$ python -q
>>> import numpy as np
>>> np.set_printoptions(precision=2, suppress=True, linewidth=200)
>>> m1 = np.array([[2.73, 1.56, 0.13],
...     [0.0, 0.0, 0.0],
...     [-0.84, -0.48, -0.04],
...     [-0.84, -0.48, -0.04],
...     [2.52, 1.44, 0.12]])
>>> m1
array([[ 2.73,  1.56,  0.13],
       [ 0.  ,  0.  ,  0.  ],
       [-0.84, -0.48, -0.04],
       [-0.84, -0.48, -0.04],
       [ 2.52,  1.44,  0.12]])
>>> r = np.linalg.matrix_rank(m1)
>>> r
np.int64(1)
>>> null = np.linalg.svd(m1)[2][r:].T
>>> null.shape
(3, 2)
>>> np.linalg.matrix_rank(m1.T @ m1), np.linalg.matrix_rank(m1 @ m1.T)
(np.int64(1), np.int64(1))
>>> np.linalg.lstsq(m1[:-1].T, m1[-1])[2]
np.int32(1)
>>> round(np.trace(np.linalg.pinv(m1) @ m1), 2)
np.float64(1.0)
>>> np.unique(m1.round(6), axis=0).shape
(4, 3)
>>> U, s, vt = np.linalg.svd(m1)
>>> s.round(2) + 0
array([4.5, 0. , 0. ])
>>> np.argmax(s[:-1] / (s[1:] + 1e-6)) + 1
np.int64(1)
>>> other = U[:, :1] @ np.diag(s[:1]) @ vt[:1]
>>> np.linalg.matrix_rank(m1, rtol=0.05)
np.int64(1)
>>> round(np.linalg.norm(m1 - other) / np.linalg.norm(m1), 2)
np.float64(0.0)
>>> round(float(np.linalg.norm(m1 - other, 2)), 2), round(float(s[1]), 2)
(0.0, 0.0)
>>> round(np.abs(m1 - other).max(), 2)
np.float64(0.0)
>>> E = np.load("layer11.npy")
>>> E
array([[2, 3, 1, 2, 1],
       [1, 2, 3, 1, 2],
       [2, 1, 2, 3, 1],
       [1, 2, 1, 2, 3],
       [3, 1, 2, 1, 2]])
>>> other = np.array([[2, 1, -2], [2, 2, 1], [0, 2, -2], [-2, 1, 2], [0, 0, -1]])
>>> np.vstack([E, other.T]).shape
(8, 5)
>>> other.T @ E.T
array([[ 6,  4,  0,  2,  6],
       [12, 12, 11,  9, 10],
       [ 0, -6, -2, -1, -9]])
>>> np.einsum("ik,kj->ji", E, other)
array([[ 6,  4,  0,  2,  6],
       [12, 12, 11,  9, 10],
       [ 0, -6, -2, -1, -9]])
>>> np.linalg.matrix_rank(E @ other)
np.int64(3)
>>> np.einsum("ik,kj->ij", E, other)
array([[ 6, 12,  0],
       [ 4, 12, -6],
       [ 0, 11, -2],
       [ 2,  9, -1],
       [ 6, 10, -9]])
>>> np.linalg.matrix_rank(np.vstack([E, other.T]))
np.int64(5)
>>> np.einsum("ij,ij->i", E, E)
array([19, 19, 19, 19, 19])
>>> np.einsum("ij->j", E)
array([9, 9, 9, 9, 9])
>>> E.sum(axis=0)
array([9, 9, 9, 9, 9])
>>> E - E[0]
array([[ 0,  0,  0,  0,  0],
       [-1, -1,  2, -1,  1],
       [ 0, -2,  1,  1,  0],
       [-1, -1,  0,  0,  2],
       [ 1, -2,  1, -1,  1]])
>>> round(float(np.linalg.norm(E)), 2)
9.75
>>> E.sum(axis=1)
array([9, 9, 9, 9, 9])
>>> E.mean(axis=0)
array([1.8, 1.8, 1.8, 1.8, 1.8])
>>> np.linalg.svd(E, compute_uv=False)
array([9.  , 2.15, 2.15, 1.54, 1.54])
>>> r0, r1 = E[3], E[4]
>>> r0 @ r0
np.int64(19)
>>> pr = (r0 @ r1) / (r0 @ r0) * r0
>>> np.outer(r0, r1)
array([[3, 1, 2, 1, 2],
       [6, 2, 4, 2, 4],
       [3, 1, 2, 1, 2],
       [6, 2, 4, 2, 4],
       [9, 3, 6, 3, 6]])
>>> pr
array([0.79, 1.58, 0.79, 1.58, 2.37])
>>> Q = E.astype(float).copy()
>>> for j in range(5):
...     Q[:, j] -= Q[:, :j] @ (Q[:, :j].T @ Q[:, j])
...     Q[:, j] /= np.linalg.norm(Q[:, j])
... 
>>> np.round(Q.T @ E, 2) + 0
array([[4.36, 3.44, 3.67, 3.67, 3.44],
       [0.  , 2.68, 0.89, 1.26, 1.55],
       [0.  , 0.  , 2.18, 0.19, 0.91],
       [0.  , 0.  , 0.  , 1.98, 0.12],
       [0.  , 0.  , 0.  , 0.  , 1.97]])
>>> F = np.loadtxt("w.csv", delimiter=",")
>>> F
array([[0.57, 0.14, 0.14, 0.14, 0.  ],
       [0.4 , 0.2 , 0.  , 0.4 , 0.  ],
       [0.  , 0.33, 0.33, 0.  , 0.33],
       [0.33, 0.11, 0.11, 0.11, 0.33],
       [0.11, 0.  , 0.22, 0.22, 0.44]])
>>> Q, r_ = np.linalg.qr(F)
>>> np.trace(Q @ Q.T)
np.float64(5.0)
>>> r_.round(2) + 0
array([[-0.78, -0.25, -0.18, -0.39, -0.21],
       [ 0.  , -0.35, -0.28, -0.04, -0.28],
       [ 0.  ,  0.  , -0.28,  0.  , -0.46],
       [ 0.  ,  0.  ,  0.  ,  0.3 ,  0.15],
       [ 0.  ,  0.  ,  0.  ,  0.  ,  0.25]])
>>> np.allclose(r_.T @ r_, F.T @ F)
True
>>> np.round(abs(r_[0, 0]), 2), round(np.linalg.norm(F[:, 0]), 2)
(np.float64(0.78), np.float64(0.78))
>>> X = np.load("mat.npy")
>>> X
array([[ 0.69, -0.23,  0.23, -0.23,  0.23],
       [-0.23,  0.08, -0.08,  0.08, -0.08],
       [ 0.23, -0.08,  0.08, -0.08,  0.08],
       [-0.23,  0.08, -0.08,  0.08, -0.08],
       [ 0.23, -0.08,  0.08, -0.08,  0.08]])
>>> def softmax(z):
...     e = np.exp(z - z.max(axis=-1, keepdims=True))
...     return e / e.sum(axis=-1, keepdims=True)
... 
>>> softmax(X[1])
array([0.17, 0.22, 0.19, 0.22, 0.19])
>>> softmax(X[1] + -2)
array([0.17, 0.22, 0.19, 0.22, 0.19])
>>> softmax(X).sum(axis=1)
array([1., 1., 1., 1., 1.])
>>> scores = X @ X.T / np.sqrt(5)
>>> softmax(scores).round(6).argmax(axis=1)
array([0, 1, 0, 1, 0])
>>> softmax(scores)[1] @ X
array([ 0.12, -0.04,  0.04, -0.04,  0.04])
>>> other = X / np.linalg.norm(X, axis=1, keepdims=True)
>>> C2 = other @ other.T
>>> C2[2]
array([ 1., -1.,  1., -1.,  1.])
>>> np.linalg.norm(other, axis=1)
array([1., 1., 1., 1., 1.])
>>> np.argwhere(np.triu(np.abs(C2) > 0.95, 1))
array([[0, 1],
       [0, 2],
       [0, 3],
       [0, 4],
       [1, 2],
       [1, 3],
       [1, 4],
       [2, 3],
       [2, 4],
       [3, 4]])
>>> (np.abs(C2) > 0.9).astype(int)
array([[1, 1, 1, 1, 1],
       [1, 1, 1, 1, 1],
       [1, 1, 1, 1, 1],
       [1, 1, 1, 1, 1],
       [1, 1, 1, 1, 1]])
>>> np.degrees(np.arccos(np.clip(C2[2, 3], -1, 1)))
np.float64(180.0)
>>> round(np.trace(np.linalg.pinv(X) @ X), 2)
np.float64(1.0)
>>> np.allclose(X[:-1].T @ np.linalg.lstsq(X[:-1].T, X[-1])[0], X[-1])
True
>>> U, s, vt = np.linalg.svd(X)
>>> evecs = vt[:(s > 1e-8).sum()]
>>> rng = np.random.default_rng(0)
>>> x = X[2] + 4 * X[0] + rng.integers(2) * np.eye(5)[2]
>>> x
array([ 3., -1.,  2., -1.,  1.])
>>> np.linalg.matrix_rank(np.vstack([X, x]))
np.int64(2)
>>> np.diag(evecs.T @ evecs)
array([0.69, 0.08, 0.08, 0.08, 0.08])
>>> evecs.T @ evecs
array([[ 0.69, -0.23,  0.23, -0.23,  0.23],
       [-0.23,  0.08, -0.08,  0.08, -0.08],
       [ 0.23, -0.08,  0.08, -0.08,  0.08],
       [-0.23,  0.08, -0.08,  0.08, -0.08],
       [ 0.23, -0.08,  0.08, -0.08,  0.08]])
>>> np.allclose(evecs.T @ evecs @ x, x)
False
>>> K = np.array([[2, 0, 0], [1, 2, 0], [3, 2, 2]])
>>> Q, r_ = np.linalg.qr(K)
>>> Q
array([[-0.53,  0.62, -0.58],
       [-0.27, -0.77, -0.58],
       [-0.8 , -0.15,  0.58]])
>>> np.round(Q @ r_, 2) + 0
array([[2., 0., 0.],
       [1., 2., 0.],
       [3., 2., 2.]])
>>> np.round(Q.T @ Q, 2) + 0
array([[1., 0., 0.],
       [0., 1., 0.],
       [0., 0., 1.]])
>>> np.allclose(r_.T @ r_, K.T @ K)
True
>>> round(float(abs(r_[0, 0])), 2), np.round(np.linalg.norm(K[:, 0]), 2)
(3.74, np.float64(3.74))
>>> np.trace(Q @ Q.T)
np.float64(3.0)
>>> Q.shape, r_.shape
((3, 3), (3, 3))
>>> x = np.array([-2, -4, -1])
>>> y = K @ x
>>> b, lr = np.zeros(3), 1 / np.linalg.norm(K, 2) ** 2
>>> for i in range(5):
...     b -= lr * K.T @ (K @ b - y)
...     if i % 1 == 0: print(i, round(np.linalg.norm(K @ b - y), 2))
... 
0 3.08
1 2.75
2 2.44
3 2.18
4 1.94
>>> b
array([-2.58, -2.94, -1.32])
>>> round(float(np.linalg.cond(K)), 2)
4.39
>>> w, evecs = np.linalg.eig(K)
>>> np.sort(np.linalg.eigvals(K @ K))
array([4., 4., 4.])
>>> np.prod(w)
np.float64(8.0)
>>> K @ evecs[:, 0] - w[0] * evecs[:, 0]
array([0., 0., 0.])
>>> w
array([2., 2., 2.])
>>> np.sort(np.linalg.eigvals(K.T))
array([2., 2., 2.])
>>> A = np.load("sample14.npy")
>>> A
array([[ 3.,  6., -3.],
       [ 3.,  6., -3.],
       [ 6., 12., -6.]])
>>> np.linalg.cond(A) > 100
np.True_
>>> [round(float(x), 2) for x in np.linalg.svd(A, compute_uv=False)[:3]]
[18.0, 0.0, 0.0]
>>> np.argsort(-np.linalg.norm(A, axis=0).round(6), kind="stable")[:3]
array([1, 0, 2])
>>> r = np.linalg.matrix_rank(A)
>>> r
np.int64(1)
>>> null = np.linalg.svd(A)[2][r:].T
>>> [int(np.linalg.matrix_rank(A[:, :j + 1])) for j in range(3)]
[1, 1, 1]
>>> [int(np.linalg.matrix_rank(np.delete(A, i, axis=0))) for i in range(3)]
[1, 1, 1]
>>> np.allclose(A @ null, 0)
True
>>> np.linalg.matrix_rank(A.T @ A), np.linalg.matrix_rank(A @ A.T)
(np.int64(1), np.int64(1))
>>> U, s, vt = np.linalg.svd(A)
>>> evecs = vt[:(s > 1e-8).sum()]
>>> x = A[1] + -3 * A[2] + rng.integers(2) * np.eye(3)[0]
>>> x
array([-14., -30.,  15.])
>>> evecs.T @ evecs
array([[ 0.17,  0.33, -0.17],
       [ 0.33,  0.67, -0.33],
       [-0.17, -0.33,  0.17]])
>>> np.diag(evecs.T @ evecs)
array([0.17, 0.67, 0.17])
>>> other = np.array([[1, 0], [1, 2]])
>>> cent = np.kron(other, A)
>>> cent.shape
(6, 6)
>>> round(float(np.linalg.norm(cent, 2)), 2), np.round(np.linalg.norm(other, 2) * np.linalg.norm(A, 2), 2)
(41.19, np.float64(41.19))
>>> M = np.load("x.npy")
>>> M
array([[ 0.2 , -0.9 ,  0.5 ,  0.4 ],
       [-0.1 , -0.7 , -0.7 ,  0.5 ],
       [ 0.8 , -0.2 , -1.9 , -0.6 ],
       [-0.89, -0.63, -1.8 ,  0.42],
       [-0.9 , -0.9 , -2.1 ,  0.6 ]])
>>> x = np.array([2, -2, -1, -2])
>>> y = M @ x
>>> np.linalg.lstsq(M, y)[0]
array([ 2., -2., -1., -2.])
>>> np.round(np.linalg.pinv(M) @ M, 2) + 0
array([[1., 0., 0., 0.],
       [0., 1., 0., 0.],
       [0., 0., 1., 0.],
       [0., 0., 0., 1.]])
>>> try:
...     np.linalg.solve(M, y)
... except np.linalg.LinAlgError as e:
...     print(e)
... 
Last 2 dimensions of the array must be square
>>> y = y + 0.02 * rng.normal(size=5)
>>> y
array([0.9 , 0.91, 5.1 , 0.43, 0.91])
>>> b, *_ = np.linalg.lstsq(M, y)
>>> [round(float(np.linalg.norm(np.linalg.solve(M.T @ M + lam * np.eye(4), M.T @ y))), 2) for lam in (0, 1, 10, 100)]
[3.57, 2.13, 0.72, 0.12]
>>> round(np.linalg.norm(y - M @ b), 2)
np.float64(0.01)
>>> Q, r_ = np.linalg.qr(M)
>>> np.trace(Q @ Q.T)
np.float64(4.0)
>>> np.abs(np.diag(r_))
array([1.51, 1.42, 2.67, 0.21])
>>> Q @ r_
array([[ 0.2 , -0.9 ,  0.5 ,  0.4 ],
       [-0.1 , -0.7 , -0.7 ,  0.5 ],
       [ 0.8 , -0.2 , -1.9 , -0.6 ],
       [-0.89, -0.63, -1.8 ,  0.42],
       [-0.9 , -0.9 , -2.1 ,  0.6 ]])
>>> other = np.array([[1, 2], [1, 1]])
>>> cent = np.kron(other, M)
>>> cent
array([[ 0.2 , -0.9 ,  0.5 ,  0.4 ,  0.4 , -1.8 ,  1.  ,  0.8 ],
       [-0.1 , -0.7 , -0.7 ,  0.5 , -0.2 , -1.4 , -1.4 ,  1.  ],
       [ 0.8 , -0.2 , -1.9 , -0.6 ,  1.6 , -0.4 , -3.8 , -1.2 ],
       [-0.89, -0.63, -1.8 ,  0.42, -1.78, -1.26, -3.6 ,  0.84],
       [-0.9 , -0.9 , -2.1 ,  0.6 , -1.8 , -1.8 , -4.2 ,  1.2 ],
       [ 0.2 , -0.9 ,  0.5 ,  0.4 ,  0.2 , -0.9 ,  0.5 ,  0.4 ],
       [-0.1 , -0.7 , -0.7 ,  0.5 , -0.1 , -0.7 , -0.7 ,  0.5 ],
       [ 0.8 , -0.2 , -1.9 , -0.6 ,  0.8 , -0.2 , -1.9 , -0.6 ],
       [-0.89, -0.63, -1.8 ,  0.42, -0.89, -0.63, -1.8 ,  0.42],
       [-0.9 , -0.9 , -2.1 ,  0.6 , -0.9 , -0.9 , -2.1 ,  0.6 ]])
>>> np.linalg.matrix_rank(cent)
np.int64(8)
>>> cent.shape
(10, 8)
>>> U, s, vt = np.linalg.svd(M, full_matrices=False)
>>> U.shape, s.shape, vt.shape
((5, 4), (4,), (4, 4))
>>> s
array([3.72, 1.75, 1.11, 0.17])
>>> (s > 1e-8).sum()
np.int64(4)
>>> np.abs(U[:, 0]).round(6).argmax()
np.int64(4)
>>> np.abs(vt[0])
array([0.22, 0.32, 0.91, 0.13])
>>> np.allclose(U * s @ vt, M)
True
>>> np.round(vt @ vt.T, 2) + 0
array([[1., 0., 0., 0.],
       [0., 1., 0., 0.],
       [0., 0., 1., 0.],
       [0., 0., 0., 1.]])
>>> hat = M @ np.linalg.solve(M.T @ M, M.T)
>>> round(np.trace(hat), 2)
np.float64(4.0)
>>> np.allclose(hat @ hat, hat)
True
>>> hat @ M[:, 3]
array([ 0.4 ,  0.5 , -0.6 ,  0.42,  0.6 ])
>>> mat = np.loadtxt("arr.csv", delimiter=",")
>>> mat
array([[ 0.02, -0.1 , -0.02, -0.1 ],
       [-0.1 ,  0.48,  0.1 ,  0.48],
       [-0.02,  0.1 ,  0.02,  0.1 ],
       [-0.1 ,  0.48,  0.1 ,  0.48]])
>>> w, evecs = np.linalg.eigh(mat)
>>> x = np.array([4, 4, 8, 4])
>>> np.round(np.linalg.eigvalsh(mat[1:, 1:]), 2) + 0
array([0.  , 0.  , 0.98])
>>> (np.sign(evecs[:, -1].round(6)) == np.sign(evecs[0, -1].round(6))).astype(int)
array([1, 0, 0, 0])
>>> round(x @ mat @ x, 2)
np.float64(37.23)
>>> evecs * np.abs(w) @ evecs.T
array([[ 0.02, -0.1 , -0.02, -0.1 ],
       [-0.1 ,  0.48,  0.1 ,  0.48],
       [-0.02,  0.1 ,  0.02,  0.1 ],
       [-0.1 ,  0.48,  0.1 ,  0.48]])
>>> round(mat[1] @ mat[2], 2)
np.float64(0.1)
>>> round(np.linalg.norm(mat, "nuc"), 2)
np.float64(1.0)
>>> np.linalg.norm(mat, axis=1)
array([0.14, 0.69, 0.14, 0.69])
>>> np.linalg.norm(mat, axis=0)
array([0.14, 0.69, 0.14, 0.69])
>>> r0, r1 = mat[3], mat[1]
>>> np.round(r0 @ r1, 2)
np.float64(0.48)
>>> round(r0 @ r0, 2)
np.float64(0.48)
>>> pr = (r0 @ r1) / (r0 @ r0) * r0
>>> np.linalg.matrix_rank(np.outer(r0, r1))
np.int64(1)
>>> pr
array([-0.1 ,  0.48,  0.1 ,  0.48])
>>> round(float(np.linalg.norm(r0 + r1) ** 2 + np.linalg.norm(r0 - r1) ** 2), 2)
1.92
